% python3 -q
>>> import numpy as np
>>> np.set_printoptions(suppress=True, linewidth=100)
>>> rnd = lambda a: np.round(a, 2) + 0
>>> W0 = np.array([[-3, 0, -3, 2, -5],
...     [-4, -4, -2, 2, 4],
...     [-4, -2, -5, 4, 5],
...     [-3, -4, -4, -4, -2],
...     [-3, 1, 2, 4, 1]])
>>> W0[0] = W0[1]
>>> W0
array([[-4, -4, -2,  2,  4],
       [-4, -4, -2,  2,  4],
       [-4, -2, -5,  4,  5],
       [-3, -4, -4, -4, -2],
       [-3,  1,  2,  4,  1]])
>>> # row 1 repeats row 0
>>> A2 = np.array([[-1, -4], [-1, -5]])
>>> cent = np.kron(A2, W0)
>>> cent
array([[  4,   4,   2,  -2,  -4,  16,  16,   8,  -8, -16],
       [  4,   4,   2,  -2,  -4,  16,  16,   8,  -8, -16],
       [  4,   2,   5,  -4,  -5,  16,   8,  20, -16, -20],
       [  3,   4,   4,   4,   2,  12,  16,  16,  16,   8],
       [  3,  -1,  -2,  -4,  -1,  12,  -4,  -8, -16,  -4],
       [  4,   4,   2,  -2,  -4,  20,  20,  10, -10, -20],
       [  4,   4,   2,  -2,  -4,  20,  20,  10, -10, -20],
       [  4,   2,   5,  -4,  -5,  20,  10,  25, -20, -25],
       [  3,   4,   4,   4,   2,  15,  20,  20,  20,  10],
       [  3,  -1,  -2,  -4,  -1,  15,  -5, -10, -20,  -5]])
>>> cent.shape
(10, 10)
>>> np.linalg.matrix_rank(cent)
np.int64(8)
>>> u = np.array([2, 1])
>>> np.convolve(cent[4], u)
array([  6,   1,  -5, -10,  -6,  23,   4, -20, -40, -24,  -4])
>>> np.cross(cent[4, :3], cent[6, :3])
array([  6, -14,  16])
>>> np.polyval(u, cent[4])
array([  7,  -1,  -3,  -7,  -1,  25,  -7, -15, -31,  -7])
>>> cent = np.array([[0, 1, 1], [1, 0, 0]])
>>> rng = np.random.default_rng(43)
>>> A = rng.normal(size=(22, 2)) @ cent + np.array([3, 0, 3])
>>> rnd(A)
array([[ 3.68,  0.24,  3.24],
       [ 2.09, -0.59,  2.41],
       [ 3.97, -1.99,  1.01],
       [ 3.21,  0.02,  3.02],
       [ 4.23, -0.78,  2.22],
       [ 2.88,  0.94,  3.94],
       [ 2.64, -0.56,  2.44],
       [ 3.03, -0.8 ,  2.2 ],
       [ 3.59, -0.62,  2.38],
       [ 2.65, -0.36,  2.64],
       [ 2.27,  1.54,  4.54],
       [ 3.37, -1.57,  1.43],
       [ 3.26, -2.08,  0.92],
       [ 3.07,  0.98,  3.98],
       [ 0.95,  0.01,  3.01],
       [ 3.4 ,  0.56,  3.56],
       [ 4.91, -1.17,  1.83],
       [ 1.32, -1.22,  1.78],
       [ 3.03, -1.81,  1.19],
       [ 3.44,  0.34,  3.34],
       [ 2.19, -0.34,  2.66],
       [ 2.1 ,  0.84,  3.84]])
>>> x = np.array([0, 3, 0])
>>> rhs = A @ x
>>> rnd(np.linalg.solve(A.T @ A, A.T @ rhs))
array([0., 3., 0.])
>>> rhs = rhs + 0.05 * rng.normal(size=22)
>>> rnd(rhs)
array([ 0.67, -1.69, -5.97,  0.07, -2.32,  2.8 , -1.69, -2.36, -1.88, -1.06,  4.61, -4.76, -6.19,
        2.88,  0.04,  1.67, -3.45, -3.73, -5.46,  1.01, -1.  ,  2.57])
>>> coef, *_ = np.linalg.lstsq(A, rhs)
>>> rnd(A.T @ (rhs - A @ coef))
array([0., 0., 0.])
>>> rnd(np.linalg.norm(rhs - A @ coef))
np.float64(0.18)
>>> rnd(coef)
array([0., 3., 0.])
>>> M = np.array([[4.0, -2.0], [-2.0, 4.0]])
>>> # symmetric
>>> M.reshape(2, -1)
array([[ 4., -2.],
       [-2.,  4.]])
>>> T = M.reshape(2, 2, -1)
>>> np.einsum("ihd,jhd->hij", T, T).shape
(2, 2, 2)
>>> T.transpose(1, 0, 2)
array([[[ 4.],
        [-2.]],

       [[-2.],
        [ 4.]]])
>>> T[:, 0]
array([[ 4.],
       [-2.]])
>>> vals, vecs = np.linalg.eigh(M)
>>> x = np.array([5, 1])
>>> rnd(vecs * np.abs(vals) @ vecs.T)
array([[ 4., -2.],
       [-2.,  4.]])
>>> rnd(np.linalg.eigvalsh(M[1:, 1:]))
array([4.])
>>> (np.sign(vecs[:, -1].round(6)) == np.sign(vecs[0, -1].round(6))).astype(int)
array([1, 0])
>>> vals, vecs = np.linalg.eig(M)
>>> rnd(np.sort(np.linalg.eigvals(np.linalg.inv(M))))
array([0.17, 0.5 ])
>>> rnd(np.sort(np.linalg.eigvals(M.T)))
array([2., 6.])
>>> rnd(np.sort(np.linalg.eigvals(M @ M)))
array([ 4., 36.])
